$ python3 -q
>>> import numpy as np
>>> from numpy import linalg as LA
>>> np.set_printoptions(precision=3, suppress=True, linewidth=120)
>>> Y = np.array([[0, 1, -1],
...     [-2, 1, 2],
...     [2, -1, 3],
...     [1, 3, -1],
...     [-2, 3, 2],
...     [-2, -3, 1],
...     [1, 0, 0],
...     [-1, 2, 3],
...     [2, 0, -2],
...     [2, -3, 1],
...     [3, 1, -2],
...     [2, 1, 3],
...     [0, 3, 1]])
>>> cent = np.array([[-3, 0, -1, 2, -5, -5, -5, -1, -2, 3, -4, 4, 4, -3],
...     [3, -1, -3, 2, -5, -1, -2, -3, 3, 4, 4, 4, 1, -3],
...     [5, -3, -2, -4, 3, 1, -2, -4, -4, -1, 3, -2, 4, 4]])
>>> J = Y @ cent
>>> J
array([[ -2,   2,  -1,   6,  -8,  -2,   0,   1,   7,   5,   1,   6,  -3,  -7],
       [ 19,  -7,  -5, -10,  11,  11,   4,  -9,  -1,  -4,  18,  -8,   1,  11],
       [  6,  -8,  -5, -10,   4,  -6, -14, -11, -19,  -1,  -3,  -2,  19,   9],
       [  1,   0,  -8,  12, -23,  -9,  -9,  -6,  11,  16,   5,  18,   3, -16],
       [ 25,  -9, -11,  -6,   1,   9,   0, -15,   5,   4,  26,   0,   3,   5],
       [  2,   0,   9, -14,  28,  14,  14,   7,  -9, -19,  -1, -22,  -7,  19],
       [ -3,   0,  -1,   2,  -5,  -5,  -5,  -1,  -2,   3,  -4,   4,   4,  -3],
       [ 24, -11, -11, -10,   4,   6,  -5, -17,  -4,   2,  21,  -2,  10,   9],
       [-16,   6,   2,  12, -16, -12,  -6,   6,   4,   8, -14,  12,   0, -14],
       [-10,   0,   5,  -6,   8,  -6,  -6,   3, -17,  -7, -17,  -6,   9,   7],
       [-16,   5,  -2,  16, -26, -18, -13,   2,   5,  15, -14,  20,   5, -20],
       [ 12, -10, -11,  -6,  -6,  -8, -18, -17, -13,   7,   5,   6,  21,   3],
       [ 14,  -6, -11,   2, -12,  -2,  -8, -13,   5,  11,  15,  10,   7,  -5]])
>>> def softmax(z):
...     e = np.exp(z - z.max(axis=-1, keepdims=True))
...     return e / e.sum(axis=-1, keepdims=True)
... 
>>> np.round(softmax(J[10]), 3) + 0
array([0.   , 0.   , 0.   , 0.018, 0.   , 0.   , 0.   , 0.   , 0.   , 0.007, 0.   , 0.976, 0.   , 0.   ])
>>> np.round(softmax(10 * J[10]), 3) + 0
array([0., 0., 0., 0., 0., 0., 0., 0., 0., 0., 0., 1., 0., 0.])
>>> softmax(J).sum(axis=1)
array([1., 1., 1., 1., 1., 1., 1., 1., 1., 1., 1., 1., 1.])
>>> att = J @ J.T / np.sqrt(14)
>>> softmax(att)[10] @ J
array([-16.,   5.,  -2.,  16., -26., -18., -13.,   2.,   5.,  15., -14.,  20.,   5., -20.])
>>> softmax(att).round(6).argmax(axis=1)
array([10,  7,  2, 10,  4,  5, 10,  7, 10,  9, 10, 11, 12])
>>> r = LA.matrix_rank(J)
>>> r
np.int64(3)
>>> null = LA.svd(J)[2][r:].T
>>> [int(LA.matrix_rank(J[:, :j + 1])) for j in range(14)]
[1, 2, 3, 3, 3, 3, 3, 3, 3, 3, 3, 3, 3, 3]
>>> Y = np.array([[2, 1, 1],
...     [2, 3, 5],
...     [4, 4, 1],
...     [3, 3, 2],
...     [4, 4, 2],
...     [1, 1, 5],
...     [1, 0, 4],
...     [2, 2, 1],
...     [2, 0, 5],
...     [1, 2, 0],
...     [1, 5, 0],
...     [4, 3, 0],
...     [0, 2, 1],
...     [2, 4, 1]])
>>> np.vstack([J, Y.T]).shape
(16, 14)
>>> LA.matrix_rank(np.vstack([J, Y.T]))
np.int64(6)
>>> LA.matrix_rank(J, rtol=0.1)
np.int64(3)
>>> [round(float(x), 3) for x in LA.svd(J, compute_uv=False)[:3]]
[102.325, 84.495, 54.81]
>>> F = -3 * np.eye(5) + np.ones((5, 5))
>>> F
array([[-2.,  1.,  1.,  1.,  1.],
       [ 1., -2.,  1.,  1.,  1.],
       [ 1.,  1., -2.,  1.,  1.],
       [ 1.,  1.,  1., -2.,  1.],
       [ 1.,  1.,  1.,  1., -2.]])
>>> rng = np.random.default_rng(7522)
>>> z = rng.permutation(5)
>>> z
array([2, 3, 1, 0, 4])
>>> Y = F[z][:, z]
>>> round(float(LA.det(Y)), 3), round(float(LA.det(F[z])), 3)
(162.0, -162.0)
>>> np.allclose(Y, F)
True
>>> np.diag(Y)
array([-2., -2., -2., -2., -2.])
>>> np.sort(np.abs(LA.eigvals(Y)))
array([2., 3., 3., 3., 3.])
>>> q, evecs = LA.qr(F[:, :2])[0], LA.qr(F[:, 2:])[0]
>>> sigma = LA.svd(q.T @ evecs, compute_uv=False)
>>> sigma.round(3) + 0
array([0.378, 0.   ])
>>> np.degrees(np.arccos(sigma.clip(0, 1)))
array([67.792, 90.   ])
>>> round(LA.norm(q @ q.T - evecs @ evecs.T, 2), 3)
np.float64(1.0)
>>> np.all(LA.eigvalsh(F) > 0)
np.False_
>>> u = np.array([-5, -1])
>>> np.array([np.convolve(row, u, "same") for row in F])
array([[10., -3., -6., -6., -6.],
       [-5.,  9., -3., -6., -6.],
       [-5., -6.,  9., -3., -6.],
       [-5., -6., -6.,  9., -3.],
       [-5., -6., -6., -6.,  9.]])
>>> np.polyval(u, F[4])
array([-6., -6., -6., -6.,  9.])
>>> np.convolve(F[4], u)
array([-5., -6., -6., -6.,  9.,  2.])
>>> np.correlate(F[4], F[1], "full")
array([ 1.,  2.,  3.,  1., -1., -2., -3.,  5., -2.])
>>> w, evecs = LA.eigh(F)
>>> x = np.array([2, 2, 2, 1, 1])
>>> x @ F @ x
np.float64(22.0)
>>> (np.sign(evecs[:, -1].round(6)) == np.sign(evecs[0, -1].round(6))).astype(int)
array([1, 1, 1, 1, 1])
>>> np.round(x @ F @ x / (x @ x), 3), round(float(w[0]), 3), w[-1]
(np.float64(1.571), -3.0, np.float64(2.0))
>>> evecs * np.maximum(w, 0) @ evecs.T
array([[0.4, 0.4, 0.4, 0.4, 0.4],
       [0.4, 0.4, 0.4, 0.4, 0.4],
       [0.4, 0.4, 0.4, 0.4, 0.4],
       [0.4, 0.4, 0.4, 0.4, 0.4],
       [0.4, 0.4, 0.4, 0.4, 0.4]])
>>> m1 = np.array([[7, 6, 2, 5, 6, 4, 5, 3],
...     [4, 1, 2, 1, 7, 0, 2, 4],
...     [7, 2, 3, 4, 8, 0, 5, 3],
...     [3, 0, 9, 2, 8, 2, 6, 7],
...     [9, 3, 0, 7, 2, 3, 5, 7],
...     [9, 7, 3, 6, 0, 8, 5, 5],
...     [5, 3, 6, 5, 4, 8, 7, 0],
...     [4, 8, 1, 8, 5, 0, 4, 4]])
>>> m1
array([[7, 6, 2, 5, 6, 4, 5, 3],
       [4, 1, 2, 1, 7, 0, 2, 4],
       [7, 2, 3, 4, 8, 0, 5, 3],
       [3, 0, 9, 2, 8, 2, 6, 7],
       [9, 3, 0, 7, 2, 3, 5, 7],
       [9, 7, 3, 6, 0, 8, 5, 5],
       [5, 3, 6, 5, 4, 8, 7, 0],
       [4, 8, 1, 8, 5, 0, 4, 4]])
>>> x = np.array([1, -2, 2, 2, 1, 0, -2, -1])
>>> rhs = m1 @ x
>>> rhs
array([ 2,  7, 12, 14,  2, -2, 11, -1])
>>> np.round(LA.solve(m1, m1[:, 4]), 3) + 0
array([0., 0., 0., 0., 1., 0., 0., 0.])
>>> blk = np.stack([m1, 4 * m1, m1[::-1]])
>>> np.einsum("bij,cij->bc", blk, blk)
array([[ 1655,  6620,  1108],
       [ 6620, 26480,  4432],
       [ 1108,  4432,  1655]])
>>> LA.matrix_rank(blk)
array([8, 8, 8])
>>> (blk @ m1.T).shape
(3, 8, 8)
>>> blk.shape
(3, 8, 8)
>>> blk.sum(axis=0)
array([[39, 38, 11, 33, 35, 20, 29, 19],
       [25,  8, 16, 10, 39,  8, 17, 20],
       [44, 17, 18, 26, 40,  8, 30, 20],
       [24,  3, 45, 17, 42, 13, 35, 42],
       [48, 15,  9, 37, 18, 17, 31, 42],
       [52, 37, 18, 34,  8, 40, 30, 28],
       [29, 16, 32, 26, 27, 40, 37,  4],
       [27, 46,  7, 45, 31,  4, 25, 23]])
>>> Y = np.array([[-1, 2],
...     [2, 3],
...     [3, -1],
...     [-2, 3],
...     [-2, -1],
...     [-1, -1],
...     [2, 2],
...     [2, 1]])
>>> np.vstack([m1, Y.T]).shape
(10, 8)
>>> np.einsum("ij,ij->i", m1, m1)
array([200,  91, 176, 247, 226, 289, 224, 202])
>>> Y.T @ m1.T
array([[ 1,  0, -2, 28,  0, 14,  7,  5],
       [48, 13, 34, 12, 60, 61, 30, 62]])
>>> m1 @ Y
array([[ 1, 48],
       [ 0, 13],
       [-2, 34],
       [28, 12],
       [ 0, 60],
       [14, 61],
       [ 7, 30],
       [ 5, 62]])
>>> np.einsum("ij->j", m1)
array([48, 30, 26, 38, 40, 25, 39, 33])
>>> np.allclose(m1, m1.T)
False
>>> LA.matrix_power(m1, 2)
array([[229, 137, 122, 174, 187, 128, 184, 160],
       [138,  88,  41, 122,  97,  55, 103,  94],
       [199, 113,  96, 162, 163, 100, 165, 134],
       [238, 148, 100, 209, 181, 104, 192, 144],
       [194, 155, 133, 175, 190, 120, 181, 145],
       [247, 178, 154, 189, 220, 152, 205, 166],
       [247, 134, 145, 173, 175, 162, 200, 148],
       [172,  93, 127, 135, 198,  79, 158, 154]])
>>> np.allclose(m1 @ m1.T, m1.T @ m1)
False
>>> round(np.abs(LA.eigvals(m1)).max(), 3)
np.float64(35.201)
>>> (m1 + m1.T) / 2
array([[7. , 5. , 4.5, 4. , 7.5, 6.5, 5. , 3.5],
       [5. , 1. , 2. , 0.5, 5. , 3.5, 2.5, 6. ],
       [4.5, 2. , 3. , 6.5, 4. , 1.5, 5.5, 2. ],
       [4. , 0.5, 6.5, 2. , 7.5, 4. , 5.5, 7.5],
       [7.5, 5. , 4. , 7.5, 2. , 1.5, 4.5, 6. ],
       [6.5, 3.5, 1.5, 4. , 1.5, 8. , 6.5, 2.5],
       [5. , 2.5, 5.5, 5.5, 4.5, 6.5, 7. , 2. ],
       [3.5, 6. , 2. , 7.5, 6. , 2.5, 2. , 4. ]])
>>> E = np.load("a.npy")
>>> E
array([[ -2.027,  -1.814,  -0.536,  -5.661,  -7.05 ,  -6.513, -11.006,  -0.001,   1.711,  -5.768,   2.563,   6.196,
          8.014,   1.281],
       [ -3.299,  -1.181,   2.749,   3.111,   4.701,  -0.971,  13.052,   1.462,  -4.994,   4.245,  -0.912,  -4.397,
        -10.526,   1.006],
       [  5.449,   3.587,  -1.2  ,   6.234,   7.16 ,  10.49 ,   7.011,  -1.065,   1.072,   5.568,  -3.184,  -6.098,
         -4.361,  -2.657],
       [  5.253,   2.357,  -3.406,  -1.646,  -3.145,   4.132, -12.474,  -1.936,   5.865,  -3.101,   0.088,   3.116,
         10.436,  -1.892],
       [ -7.829,  -4.679,   2.691,  -5.663,  -5.965, -12.497,  -1.801,   1.921,  -3.618,  -4.357,   3.217,   4.893,
         -0.032,   3.529],
       [ -3.915,  -1.547,   2.967,   2.687,   4.261,  -1.939,  12.967,   1.616,  -5.293,   3.927,  -0.668,  -4.038,
        -10.571,   1.282],
       [ -2.542,  -0.739,   2.468,   3.59 ,   5.188,   0.184,  13.054,   1.268,  -4.601,   4.591,  -1.195,  -4.79 ,
        -10.392,   0.671],
       [  8.8  ,   4.919,  -3.723,   3.989,   3.586,  12.192,  -3.947,  -2.441,   5.567,   2.268,  -2.636,  -2.707,
          4.581,  -3.759],
       [ -8.803,  -4.91 ,   3.747,  -3.915,  -3.488, -12.137,   4.139,   2.451,  -5.617,  -2.185,   2.605,   2.62 ,
         -4.727,   3.754],
       [  7.735,   3.967,  -3.999,   1.032,  -0.096,   8.782,  -9.687,  -2.44 ,   6.455,  -0.744,  -1.296,   0.528,
          8.759,  -3.088],
       [  2.463,   0.693,  -2.438,  -3.637,  -5.236,  -0.302, -13.048,  -1.248,   4.559,  -4.624,   1.223,   4.828,
         10.373,  -0.636],
       [  7.209,   4.417,  -2.258,   5.964,   6.476,  12.094,   3.541,  -1.68 ,   2.858,   4.841,  -3.271,  -5.386,
         -1.404,  -3.315],
       [ -2.832,  -2.244,  -0.153,  -5.883,  -7.191,  -7.517, -10.286,   0.239,   1.112,  -5.818,   2.746,   6.276,
          7.322,   1.612],
       [  4.357,   1.812,  -3.118,  -2.363,  -3.919,   2.647, -12.854,  -1.724,   5.495,  -3.676,   0.485,   3.757,
         10.565,  -1.482],
       [  2.707,   0.835,  -2.531,  -3.489,  -5.087,   0.066, -13.063,  -1.311,   4.689,  -4.519,   1.135,   4.708,
         10.428,  -0.744],
       [  8.489,   4.537,  -4.016,   2.402,   1.561,  10.631,  -7.44 ,  -2.527,   6.282,   0.588,  -1.946,  -0.913,
          7.184,  -3.499],
       [ -5.955,  -3.834,   1.487,  -6.214,  -7.04 , -10.996,  -6.16 ,   1.235,  -1.549,  -5.423,   3.233,   5.962,
          3.622,   2.851],
       [ -2.284,  -0.589,   2.37 ,   3.743,   5.341,   0.569,  13.03 ,   1.201,  -4.461,   4.698,  -1.287,  -4.912,
        -10.328,   0.557],
       [  4.987,   3.356,  -0.946,   6.222,   7.231,  10.003,   7.716,  -0.913,   0.654,   5.667,  -3.127,  -6.188,
         -4.98 ,  -2.477],
       [ -1.566,  -0.177,   2.089,   4.146,   5.736,   1.624,  12.903,   1.011,  -4.056,   4.968,  -1.534,  -5.224,
        -10.103,   0.244],
       [ -2.194,  -0.538,   2.335,   3.795,   5.393,   0.702,  13.019,   1.178,  -4.412,   4.734,  -1.319,  -4.953,
        -10.303,   0.518],
       [ -8.802,  -4.915,   3.735,  -3.954,  -3.54 , -12.167,   4.038,   2.446,  -5.591,  -2.229,   2.621,   2.666,
         -4.65 ,   3.757],
       [  2.588,   0.766,  -2.486,  -3.562,  -5.16 ,  -0.113, -13.057,  -1.28 ,   4.626,  -4.571,   1.178,   4.767,
         10.402,  -0.691],
       [  2.106,   1.857,   0.498,   5.685,   7.067,   6.613,  10.94 ,  -0.023,  -1.653,   5.776,  -2.582,  -6.206,
         -7.95 ,  -1.314],
       [  7.399,   3.735,  -3.948,   0.569,  -0.64 ,   8.075, -10.315,  -2.383,   6.438,  -1.174,  -1.067,   0.996,
          9.177,  -2.917],
       [ -1.204,  -1.369,  -0.913,  -5.388,  -6.845,  -5.451, -11.624,  -0.241,   2.294,  -5.666,   2.358,   6.059,
          8.633,   0.938],
       [  0.159,   0.794,   1.374,   4.977,   6.502,   4.052,  12.252,   0.538,  -2.996,   5.467,  -2.071,  -5.812,
         -9.297,  -0.497],
       [  8.686,   4.949,  -3.482,   4.595,   4.402,  12.547,  -2.244,  -2.331,   5.079,   2.966,  -2.873,  -3.445,
          3.263,  -3.768],
       [ -7.421,  -3.75 ,   3.952,  -0.598,   0.606,  -8.121,  10.278,   2.387,  -6.44 ,   1.147,   1.082,  -0.967,
         -9.152,   2.928]])
>>> left, sigma, Vh = LA.svd(E, full_matrices=False)
>>> np.abs(Vh[0])
array([0.101, 0.022, 0.113, 0.195, 0.275, 0.048, 0.65 , 0.057, 0.216, 0.24 , 0.069, 0.252, 0.513, 0.022])
>>> np.cumsum(sigma ** 2) / np.sum(sigma ** 2)
array([0.62, 1.  , 1.  , 1.  , 1.  , 1.  , 1.  , 1.  , 1.  , 1.  , 1.  , 1.  , 1.  , 1.  ])
>>> (sigma > 1e-8).sum()
np.int64(2)
>>> round(np.sqrt((sigma ** 2).sum()), 3), np.round(LA.norm(E), 3)
(np.float64(107.703), np.float64(107.703))
>>> np.abs(left[:, 0]).round(6).argmax()
np.int64(20)
>>> sigma.round(3) + 0
array([84.802, 66.397,  0.   ,  0.   ,  0.   ,  0.   ,  0.   ,  0.   ,  0.   ,  0.   ,  0.   ,  0.   ,  0.   ,  0.   ])
>>> np.allclose(left * sigma @ Vh, E)
True
